$ python3 -q
>>> import numpy as np
>>> np.set_printoptions(suppress=True, linewidth=100)
>>> data = np.load("case7.npy")
>>> data
array([[  3,   9,   1,   5],
       [ 18,  54,   6,  30],
       [  0,   0,   0,   0],
       [ 12,  36,   4,  20],
       [ 18,  54,   6,  30],
       [ 24,  72,   8,  40],
       [  0,   0,   0,   0],
       [-12, -36,  -4, -20],
       [ -6, -18,  -2, -10],
       [ 21,  63,   7,  35]])
>>> # rank 1
>>> np.argsort(-np.linalg.norm(data, axis=0).round(6), kind="stable")[:3]
array([1, 3, 0])
>>> np.linalg.cond(data) > 100
np.True_
>>> Uu, sig, Vh = np.linalg.svd(data)
>>> sig.round(3) + 0
array([160.474,   0.   ,   0.   ,   0.   ])
>>> np.argmax(sig[:-1] / (sig[1:] + 1e-6)) + 1
np.int64(1)
>>> M2 = Uu[:, :1] @ np.diag(sig[:1]) @ Vh[:1]
>>> np.linalg.matrix_rank(data, rtol=0.05)
np.int64(1)
>>> round(float(np.linalg.norm(data - M2) / np.linalg.norm(data)), 3)
0.0
>>> np.linalg.matrix_rank(M2)
np.int64(1)
>>> cen = data - data.mean(axis=0)
>>> vecs = np.linalg.svd(cen)[2][:1]
>>> M2 = cen - cen @ vecs.T @ vecs
>>> np.round(np.diag(vecs.T @ vecs), 3)
array([0.078, 0.698, 0.009, 0.216])
>>> np.round(np.cov(cen @ vecs.T, rowvar=False), 3)
np.float64(1990.044)
>>> np.linalg.norm(M2, axis=1).round(6).argmax()
np.int64(0)
>>> np.round(M2.std(axis=0), 3) + 0
array([0., 0., 0., 0.])
>>> np.round((cen @ vecs.T).std(axis=0), 3)
array([42.321])
>>> M2 = data[0, 0] * data[1:] - np.outer(data[1:, 0], data[0])
>>> M2
array([[0, 0, 0, 0],
       [0, 0, 0, 0],
       [0, 0, 0, 0],
       [0, 0, 0, 0],
       [0, 0, 0, 0],
       [0, 0, 0, 0],
       [0, 0, 0, 0],
       [0, 0, 0, 0],
       [0, 0, 0, 0]])
>>> data[:, 0] / data[0, 0]
array([ 1.,  6.,  0.,  4.,  6.,  8.,  0., -4., -2.,  7.])
>>> np.linalg.matrix_rank(M2), np.linalg.matrix_rank(data)
(np.int64(0), np.int64(1))
>>> rng = np.random.default_rng(88142)
>>> K = np.triu(rng.random((3, 3)) < 0.8, 1).astype(int)
>>> K = K + K.T
>>> K
array([[0, 1, 1],
       [1, 0, 1],
       [1, 1, 0]])
>>> M2 = K / np.sqrt((K ** 2).mean(axis=1, keepdims=True))
>>> M2[1].round(3)
array([1.225, 0.   , 1.225])
>>> np.round(K - K.mean(axis=1, keepdims=True), 3)
array([[-0.667,  0.333,  0.333],
       [ 0.333, -0.667,  0.333],
       [ 0.333,  0.333, -0.667]])
>>> np.round(np.linalg.norm(M2, axis=1), 3)
array([1.732, 1.732, 1.732])
>>> np.linalg.matrix_rank(M2) == np.linalg.matrix_rank(K)
np.True_
>>> evals, vecs = np.linalg.eigh(K)
>>> vec = np.array([4, 3, 5])
>>> np.round(np.linalg.eigvalsh(K[1:, 1:]), 3)
array([-1.,  1.])
>>> vec @ K @ vec / (vec @ vec), np.round(evals[0], 3), round(float(evals[-1]), 3)
(np.float64(1.88), np.float64(-1.0), 2.0)
>>> np.abs(K).sum(axis=1).max(), round(np.abs(evals).max(), 3)
(np.int64(2), np.float64(2.0))
>>> evals, vecs = np.linalg.eig(K)
>>> np.round(K @ vecs[:, 0] - evals[0] * vecs[:, 0], 3) + 0
array([0., 0., 0.])
>>> np.round(np.prod(evals), 3)
np.float64(2.0)
>>> evals.round(3)
array([-1.,  2., -1.])
>>> np.round(np.sort(np.linalg.eigvals(K @ K)), 3)
array([1., 1., 4.])
